$ python3 -q
>>> import numpy as np
>>> from numpy import linalg as LA
>>> np.set_printoptions(precision=3, suppress=True, linewidth=200)
>>> rnd = lambda a: np.round(a, 3) + 0
>>> E = np.load("m.npy")
>>> E
array([[ 1,  4,  0,  0,  0,  0],
       [ 7,  4,  0,  0,  0,  0],
       [ 9, -2,  0,  0,  0,  0],
       [ 0,  0,  1,  4,  0,  0],
       [ 0,  0,  7,  4,  0,  0],
       [ 0,  0,  9, -2,  0,  0],
       [ 0,  0,  0,  0,  1,  4],
       [ 0,  0,  0,  0,  7,  4],
       [ 0,  0,  0,  0,  9, -2]])
>>> O, vecs = LA.qr(E[:, :1])[0], LA.qr(E[:, 1:])[0]
>>> sv = LA.svd(O.T @ vecs, compute_uv=False)
>>> rnd(sv)
array([0.204])
>>> rng = np.random.default_rng(161786)
>>> other = E + rng.integers(-2, 3, (9, 3)) @ rng.integers(-2, 3, (3, 6))
>>> other
array([[-3,  7,  0,  1,  4,  0],
       [ 5,  2,  2, -2,  5,  1],
       [11, -5,  2, -1,  1,  1],
       [-4,  5, -1,  6,  1, -1],
       [-6,  3,  3,  2,  0, -2],
       [-2,  5,  5,  0, -4, -2],
       [-4,  4,  0,  2,  5,  4],
       [-2, -2,  2, -2, 12,  5],
       [ 6, -7,  4, -2,  9,  0]])
>>> np.abs(other - E).sum(axis=1)
array([12, 14, 10, 15, 17, 19, 14, 14, 21])
>>> rnd(LA.svd(other - E, compute_uv=False))
array([18.038, 11.913,  5.359,  0.   ,  0.   ,  0.   ])
>>> t3 = np.stack([other, 2 * other, other[::-1]])
>>> (t3 @ other.T).shape
(3, 9, 9)
>>> np.einsum("bij,cij->bc", t3, t3)
array([[ 955, 1910,   52],
       [1910, 3820,  104],
       [  52,  104,  955]])
>>> LA.matrix_rank(t3.reshape(3, -1))
np.int64(2)
>>> t3.sum(axis=0)
array([[ -3,  14,   4,   1,  21,   0],
       [ 13,   4,   8,  -8,  27,   8],
       [ 29, -11,   6,  -1,   8,   7],
       [-14,  20,   2,  18,  -1,  -5],
       [-24,  12,  12,   8,   0,  -8],
       [-10,  20,  14,   6, -11,  -7],
       [ -1,   7,   2,   5,  16,  13],
       [ -1,  -4,   8,  -8,  41,  16],
       [ 15, -14,  12,  -5,  31,   0]])
>>> rnd(LA.norm(t3, axis=(1, 2)))
array([30.903, 61.806, 30.903])
>>> t3.shape
(3, 9, 6)
>>> other = E / LA.norm(E, axis=1, keepdims=True)
>>> C2 = other @ other.T
>>> (C2 - 2 * np.eye(9)).round(6).argmax(axis=1)
array([1, 2, 1, 4, 5, 4, 7, 8, 7])
>>> rnd(C2)
array([[1.   , 0.692, 0.026, 0.   , 0.   , 0.   , 0.   , 0.   , 0.   ],
       [0.692, 1.   , 0.74 , 0.   , 0.   , 0.   , 0.   , 0.   , 0.   ],
       [0.026, 0.74 , 1.   , 0.   , 0.   , 0.   , 0.   , 0.   , 0.   ],
       [0.   , 0.   , 0.   , 1.   , 0.692, 0.026, 0.   , 0.   , 0.   ],
       [0.   , 0.   , 0.   , 0.692, 1.   , 0.74 , 0.   , 0.   , 0.   ],
       [0.   , 0.   , 0.   , 0.026, 0.74 , 1.   , 0.   , 0.   , 0.   ],
       [0.   , 0.   , 0.   , 0.   , 0.   , 0.   , 1.   , 0.692, 0.026],
       [0.   , 0.   , 0.   , 0.   , 0.   , 0.   , 0.692, 1.   , 0.74 ],
       [0.   , 0.   , 0.   , 0.   , 0.   , 0.   , 0.026, 0.74 , 1.   ]])
>>> (np.abs(C2) > 0.9).astype(int)
array([[1, 0, 0, 0, 0, 0, 0, 0, 0],
       [0, 1, 0, 0, 0, 0, 0, 0, 0],
       [0, 0, 1, 0, 0, 0, 0, 0, 0],
       [0, 0, 0, 1, 0, 0, 0, 0, 0],
       [0, 0, 0, 0, 1, 0, 0, 0, 0],
       [0, 0, 0, 0, 0, 1, 0, 0, 0],
       [0, 0, 0, 0, 0, 0, 1, 0, 0],
       [0, 0, 0, 0, 0, 0, 0, 1, 0],
       [0, 0, 0, 0, 0, 0, 0, 0, 1]])
>>> np.degrees(np.arccos(np.clip(C2[0, 7], -1, 1)))
np.float64(90.0)
>>> np.argwhere(np.triu(np.abs(C2) > 0.95, 1))
array([], shape=(0, 2), dtype=int64)
>>> u = np.array([2, 2, 1, 3, 3, -1])
>>> W0 = u[np.abs(np.subtract.outer(np.arange(6), np.arange(6)))]
>>> W0
array([[ 2,  2,  1,  3,  3, -1],
       [ 2,  2,  2,  1,  3,  3],
       [ 1,  2,  2,  2,  1,  3],
       [ 3,  1,  2,  2,  2,  1],
       [ 3,  3,  1,  2,  2,  2],
       [-1,  3,  3,  1,  2,  2]])
>>> # equal to its transpose
>>> vals, vecs = LA.eigh(W0)
>>> rnd(vals)
array([-2.923, -1.635, -0.705,  1.463,  4.339, 11.459])
>>> rnd(vecs.T @ W0 @ vecs)
array([[-2.923,  0.   ,  0.   ,  0.   ,  0.   ,  0.   ],
       [ 0.   , -1.635,  0.   ,  0.   ,  0.   ,  0.   ],
       [ 0.   ,  0.   , -0.705,  0.   ,  0.   ,  0.   ],
       [ 0.   ,  0.   ,  0.   ,  1.463,  0.   ,  0.   ],
       [ 0.   ,  0.   ,  0.   ,  0.   ,  4.339,  0.   ],
       [ 0.   ,  0.   ,  0.   ,  0.   ,  0.   , 11.459]])
>>> rnd(vecs.T @ vecs)
array([[1., 0., 0., 0., 0., 0.],
       [0., 1., 0., 0., 0., 0.],
       [0., 0., 1., 0., 0., 0.],
       [0., 0., 0., 1., 0., 0.],
       [0., 0., 0., 0., 1., 0.],
       [0., 0., 0., 0., 0., 1.]])
>>> np.unique(vals.round(6) + 0, return_counts=True)[1]
array([1, 1, 1, 1, 1, 1])
>>> rnd(LA.eigvalsh(W0 @ W0))
array([  0.497,   2.141,   2.672,   8.541,  18.831, 131.318])
>>> np.abs(vecs[:, -1]).round(6).argmax()
np.int64(1)
>>> rnd(np.abs(vecs[:, -1]))
array([0.369, 0.464, 0.385, 0.385, 0.464, 0.369])
>>> rnd(vals.sum()), np.trace(W0)
(np.float64(12.0), np.int64(12))
>>> rnd(LA.svd(W0, compute_uv=False))
array([11.459,  4.339,  2.923,  1.635,  1.463,  0.705])
>>> u = np.array([-3, 1, 4, 2, 2, -1])
>>> other = W0 + np.outer(u, np.eye(6)[0])
>>> other
array([[-1.,  2.,  1.,  3.,  3., -1.],
       [ 3.,  2.,  2.,  1.,  3.,  3.],
       [ 5.,  2.,  2.,  2.,  1.,  3.],
       [ 5.,  1.,  2.,  2.,  2.,  1.],
       [ 5.,  3.,  1.,  2.,  2.,  2.],
       [-2.,  3.,  3.,  1.,  2.,  2.]])
>>> LA.matrix_rank(LA.inv(other) - LA.inv(W0), tol=1e-8)
np.int64(1)
